In [1]: import numpy as np

In [2]: np.set_printoptions(suppress=True, linewidth=200)

In [3]: W0 = np.loadtxt("mat.csv", delimiter=",")

In [4]: W0
Out[4]: 
array([[ 1.83,  0.08,  1.13,  2.89, -0.09,  2.99,  0.66,  2.9 ,  1.35,  2.21,  3.07,  2.19,  1.06],
       [ 1.57,  0.32,  1.24,  2.76, -0.69,  2.91,  0.93,  2.77,  1.36,  2.91,  2.8 ,  2.29,  0.8 ],
       [ 1.95,  0.03,  1.74,  2.74,  0.32,  2.42,  1.08,  2.68,  1.3 ,  3.23,  2.71,  1.93,  0.96],
       [ 2.43,  0.02,  0.92,  2.93,  0.12,  2.97,  1.37,  3.31,  0.68,  2.73,  2.47,  1.7 ,  0.82],
       [ 1.68,  0.16,  1.78,  3.01,  0.87,  3.57,  0.98,  2.69,  1.91,  3.34,  2.85,  2.22,  0.92],
       [ 1.78, -0.42,  1.56,  3.44,  0.17,  2.35,  1.02,  2.86,  1.07,  2.54,  2.77,  2.15,  1.32],
       [ 1.89,  0.85,  1.47,  2.85,  0.15,  3.35,  0.78,  3.05,  1.27,  3.61,  3.11,  1.91,  1.05],
       [ 1.09, -0.01,  1.65,  2.66,  1.18,  1.04,  1.26,  3.53,  2.26,  2.13,  0.43, -0.25,  1.18],
       [ 0.92,  0.44,  2.17,  1.68,  0.73,  1.22,  0.69,  3.07,  2.77,  2.09, -0.02,  0.08,  1.07],
       [ 0.72, -0.05,  1.95,  1.85,  1.27,  0.82,  1.12,  2.59,  2.3 ,  2.49,  0.2 ,  0.08,  1.49],
       [ 1.2 ,  0.19,  1.85,  2.3 ,  1.09,  1.08,  1.82,  2.63,  2.05,  2.32,  0.35,  0.06,  1.01],
       [ 0.92, -0.45,  1.86,  1.72,  0.88,  1.19,  1.02,  3.12,  2.08,  1.55,  0.04, -0.11,  1.62],
       [ 1.44, -0.08,  1.69,  1.92,  0.79,  1.39,  0.87,  2.83,  2.  ,  2.55,  0.38, -0.27,  0.7 ],
       [ 1.02, -0.48,  2.38,  2.43,  0.77,  0.71,  0.93,  2.95,  1.85,  2.4 ,  0.07,  0.18,  0.98],
       [ 2.6 ,  3.06, -0.12,  1.87,  2.84,  3.43,  2.79,  1.47,  2.94,  0.82,  1.48,  0.76,  0.63],
       [ 2.53,  3.17, -0.11,  2.49,  3.4 ,  2.64,  3.04,  1.51,  3.01,  1.07,  2.15,  0.78,  1.09],
       [ 3.44,  2.95,  0.15,  1.84,  3.04,  2.84,  2.98,  2.27,  2.76,  0.81,  1.97,  0.76,  0.93],
       [ 2.74,  2.69,  0.31,  1.94,  3.5 ,  2.87,  3.56,  1.89,  3.58,  0.62,  2.12,  0.91,  0.86],
       [ 3.24,  3.06, -0.04,  1.17,  3.19,  3.3 ,  2.92,  2.21,  3.24,  1.23,  1.9 ,  1.  ,  0.93],
       [ 3.47,  3.06,  0.39,  1.35,  2.78,  3.13,  3.09,  1.77,  3.2 ,  1.02,  1.98,  1.27,  1.59],
       [ 2.92,  3.25,  0.48,  1.94,  2.96,  3.03,  3.01,  2.21,  2.97,  1.01,  1.97,  0.97,  1.15]])

In [5]: Y = np.c_[W0[:, :12] @ np.array([[0, -1, 2, 0, -2, -1, -1, 2, -2, 0, 1, 2],
   ...:     [-2, -1, 0, 1, 1, -1, 0, 2, 0, -1, 1, 0],
   ...:     [-1, 2, -2, 2, 0, 1, 0, -1, 1, 2, 1, 1],
   ...:     [0, -1, -1, 2, -2, 0, -2, 2, 0, 1, 2, 2],
   ...:     [1, -2, 2, 0, -1, 1, -2, -2, -1, 2, 2, 0],
   ...:     [1, 2, 0, -1, -2, 1, 0, 0, 1, -1, 2, 1],
   ...:     [-2, -1, 2, 2, -1, -1, 1, -2, 1, 2, -1, -1],
   ...:     [0, 2, -1, 1, -2, 1, -2, -2, 0, -2, -1, 0],
   ...:     [-1, 2, 1, 0, -1, -1, 2, -1, 1, -1, -1, -1],
   ...:     [2, 0, 2, 1, -1, -1, 2, -1, -1, 1, -1, -2],
   ...:     [0, 1, -1, -2, -2, 0, 0, 1, 1, -1, -2, 2],
   ...:     [-1, 2, -1, 0, -1, 2, -1, 2, 0, 0, 2, 2]]), np.array([-4, -4, 1, -2, -4, -3, -3, 4, 3, 1, 4, -3, 4, 0, 0, -2, 4, 5, -1, -3, 5])]

In [6]: Y.round(2)
Out[6]: 
array([[  1.17,  18.91,  -2.74,   5.42, -33.6 ,   5.18,  -7.64,   5.42,   3.42,  -4.79,   5.74,  17.65,  -4.  ],
       [  0.65,  19.74,  -2.3 ,   7.35, -32.1 ,   3.72,  -4.07,   5.15,   3.88,  -4.3 ,   4.1 ,  14.88,  -4.  ],
       [  2.01,  16.41,   0.92,   9.22, -32.83,   3.43,  -5.22,   1.58,   1.8 ,   0.43,   4.83,  13.98,   1.  ],
       [  2.47,  14.64,   1.73,   8.59, -34.8 ,   3.49,  -8.66,   2.7 ,   0.7 ,  -2.28,   5.78,  15.44,  -2.  ],
       [  2.93,  19.62,   1.32,   8.46, -36.76,   5.28,  -5.56,   0.88,   3.52,  -0.26,   8.34,  15.3 ,  -4.  ],
       [  1.62,  16.59,  -2.25,   9.13, -33.77,   5.25,  -8.63,   3.4 ,   2.5 ,  -0.01,   6.11,  17.02,  -3.  ],
       [  2.81,  18.54,   0.27,   8.14, -35.37,   3.44,  -5.36,   3.8 ,   2.44,  -3.42,   5.8 ,  15.07,  -3.  ],
       [  0.32,   9.53,   3.91,  14.89, -24.09,   0.17,  -5.54, -10.57,   1.15,   2.19,   1.95,   2.77,   4.  ],
       [ -1.15,  13.41,   2.48,  13.5 , -19.66,   0.44,  -1.55,  -9.79,   2.17,   0.4 ,   2.37,   1.07,   3.  ],
       [  0.6 ,   9.5 ,   4.88,  13.65, -19.67,   0.21,  -1.52, -11.3 ,   1.19,   4.57,   1.76,   0.07,   1.  ],
       [ -1.17,   8.  ,   5.87,  15.3 , -22.27,  -0.81,  -2.74,  -9.45,   1.34,   5.21,   2.78,   2.24,   4.  ],
       [  0.2 ,  11.35,   2.33,  12.15, -19.85,   1.71,  -3.97, -11.33,   1.92,   1.69,   1.84,   1.99,  -3.  ],
       [  2.28,   9.93,   5.06,  12.11, -21.94,  -0.62,  -2.28,  -8.82,   0.11,   1.82,   1.7 ,   2.05,   4.  ],
       [  0.97,  10.77,   1.7 ,  15.5 , -20.97,   1.45,  -4.07,  -9.56,   0.73,   4.94,   2.83,   2.91,   0.  ],
       [ -7.37,   2.44,  15.7 ,   8.04, -28.79,  -3.07,  -5.41,   0.22,   1.66,  -0.14,  12.36,   9.36,   0.  ],
       [ -7.92,  -0.22,  16.38,   9.65, -30.77,  -3.82,  -6.91,   0.22,   1.2 ,   2.23,  11.28,  10.24,  -2.  ],
       [ -8.03,   2.24,  16.16,   9.19, -32.12,  -3.12,  -8.38,  -0.35,  -0.03,  -0.07,  10.74,  11.65,   4.  ],
       [ -9.69,   3.31,  16.94,   9.71, -32.6 ,  -2.8 ,  -6.35,  -3.73,   2.84,   2.26,  10.29,  10.22,   5.  ],
       [ -7.21,   4.55,  18.2 ,   7.5 , -32.16,  -3.03,  -5.52,  -2.23,   0.42,  -1.38,  10.18,   9.26,  -1.  ],
       [ -9.21,   4.97,  16.77,   8.42, -31.7 ,  -3.23,  -5.01,   0.39,   1.05,  -0.02,  10.94,  11.33,  -3.  ],
       [ -8.93,   4.25,  14.72,  10.36, -31.81,  -2.54,  -7.14,  -0.69,   1.65,   0.21,  11.31,  11.11,   5.  ]])

In [7]: np.linalg.matrix_rank(Y)
Out[7]: np.int64(13)

In [8]: np.round(np.linalg.lstsq(W0, Y[:, 0])[0], 2) + 0
Out[8]: array([ 0., -2., -1.,  0.,  1.,  1., -2.,  0., -1.,  2.,  0., -1.,  0.])

In [9]: np.round(np.linalg.norm(np.linalg.qr(W0)[0].T @ Y, axis=0) ** 2 / ((Y ** 2).sum(axis=0) + 1e-12), 2)
Out[9]: array([1.  , 1.  , 1.  , 1.  , 1.  , 1.  , 1.  , 1.  , 1.  , 1.  , 1.  , 1.  , 0.83])

In [10]: np.round(np.linalg.norm(Y - W0 @ np.linalg.lstsq(W0, Y)[0], axis=0), 2) + 0
Out[10]: array([0.  , 0.  , 0.  , 0.  , 0.  , 0.  , 0.  , 0.  , 0.  , 0.  , 0.  , 0.  , 6.05])

In [11]: w1 = np.array([[3, 2, 3, 0],
    ...:     [2, 0, 2, 2],
    ...:     [0, 0, 3, 3],
    ...:     [0, 0, 0, 3],
    ...:     [3, 0, 3, 2],
    ...:     [3, 1, 1, 2],
    ...:     [3, 3, 0, 1],
    ...:     [1, 2, 1, 0],
    ...:     [2, 0, 2, 3],
    ...:     [1, 1, 2, 0],
    ...:     [2, 1, 2, 2],
    ...:     [1, 0, 3, 1],
    ...:     [0, 0, 3, 0]])

In [12]: c = np.array([1, 1, 1, 2])

In [13]: hid = np.maximum(Y @ w1 + c, 0)

In [14]: np.round((hid > 0).mean(axis=0), 2)
Out[14]: array([0.  , 0.19, 0.19, 1.  ])

In [15]: np.linalg.matrix_rank(hid)
Out[15]: np.int64(3)

In [16]: basis = np.array([[-5, 4], [-2, -1], [-1, 4], [3, -4]])

In [17]: w1 @ basis
Out[17]: 
array([[-22,  22],
       [ -6,   8],
       [  6,   0],
       [  9, -12],
       [-12,  16],
       [-12,   7],
       [-18,   5],
       [-10,   6],
       [ -3,   4],
       [ -9,  11],
       [ -8,   7],
       [ -5,  12],
       [ -3,  12]])

In [18]: (hid @ basis).round(6).argmax(axis=1)
Out[18]: array([0, 0, 0, 0, 0, 0, 0, 0, 0, 0, 0, 0, 0, 0, 0, 0, 0, 0, 0, 0, 0])

In [19]: rng = np.random.default_rng(7286)

In [20]: Y = W0 + rng.integers(-2, 3, (21, 3)) @ rng.integers(-2, 3, (3, 13))

In [21]: Y.round(2)
Out[21]: 
array([[-0.17,  0.08,  5.13, -1.11, -0.09,  2.99,  2.66,  6.9 , -0.65,  4.21, -0.93,  2.19,  3.06],
       [ 9.57,  3.32,  2.24,  8.76,  2.31,  1.91, -1.07,  0.77,  5.36,  4.91,  8.8 ,  4.29,  0.8 ],
       [ 2.95, -3.97,  3.74, -5.26,  1.32,  0.42,  2.08,  3.68, -5.7 ,  2.23, -0.29,  5.93, -4.04],
       [ 4.43,  1.02,  7.92, -1.07,  2.12,  1.97,  3.37,  8.31, -1.32,  6.73, -0.53,  3.7 ,  2.82],
       [ 8.68,  3.16,  4.78,  7.01,  3.87,  2.57, -0.02,  2.69,  4.91,  6.34,  6.85,  4.22,  1.92],
       [ 5.78,  2.58, 10.56,  1.44,  3.17,  1.35,  3.02,  8.86,  1.07,  8.54,  0.77,  4.15,  5.32],
       [ 1.89,  5.85,  8.47,  4.85,  1.15,  4.35,  2.78,  9.05,  5.27,  9.61,  1.11, -0.09,  9.05],
       [ 3.09,  4.99,  4.65,  8.66,  2.18,  2.04,  1.26,  5.53,  8.26,  6.13,  2.43, -2.25,  7.18],
       [-2.08,  1.44,  3.17,  1.68, -0.27,  2.22,  1.69,  5.07,  3.77,  3.09, -2.02, -1.92,  4.07],
       [ 2.72,  5.95, -0.05, 13.85,  1.27,  2.82, -0.88,  0.59, 12.3 ,  4.49,  6.2 , -3.92,  7.49],
       [ 7.2 ,  1.19,  0.85,  6.3 ,  3.09,  0.08, -0.18, -0.37,  4.05,  2.32,  5.35,  2.06, -0.99],
       [ 6.92,  1.55, 11.86, -2.28,  4.88, -0.81,  3.02,  9.12,  0.08,  7.55, -1.96,  3.89,  3.62],
       [-2.56, -0.08, -6.31,  7.92, -2.21,  3.39, -1.13, -2.17,  6.  , -1.45,  3.38, -4.27,  0.7 ],
       [ 3.02,  0.52,  9.38, -1.57,  2.77, -0.29,  2.93,  7.95, -0.15,  6.4 , -2.93,  2.18,  2.98],
       [-3.4 ,  2.06,  0.88, -2.13,  0.84,  4.43,  4.79,  4.47,  0.94,  0.82, -3.52, -1.24,  2.63],
       [ 2.53,  6.17,  0.89,  6.49,  3.4 ,  3.64,  3.04,  2.51,  7.01,  3.07,  3.15, -1.22,  5.09],
       [ 6.44,  3.95,  5.15, -0.16,  5.04,  1.84,  3.98,  5.27,  1.76,  3.81,  0.97,  2.76,  1.93],
       [ 0.74,  5.69,  5.31,  1.94,  3.5 ,  3.87,  5.56,  6.89,  5.58,  4.62, -0.88, -1.09,  6.86],
       [-0.76, -0.94, -4.04, -2.83,  1.19,  3.3 ,  2.92,  0.21, -0.76, -2.77, -0.1 ,  1.  , -3.07],
       [ 5.47,  6.06, -2.61,  9.35,  2.78,  4.13,  1.09, -1.23,  9.2 ,  1.02,  6.98, -0.73,  3.59],
       [-3.08,  2.25,  1.48, -2.06,  0.96,  4.03,  5.01,  5.21,  0.97,  1.01, -3.03, -1.03,  3.15]])

In [22]: np.linalg.matrix_rank(Y - W0, tol=1e-8)
Out[22]: np.int64(3)
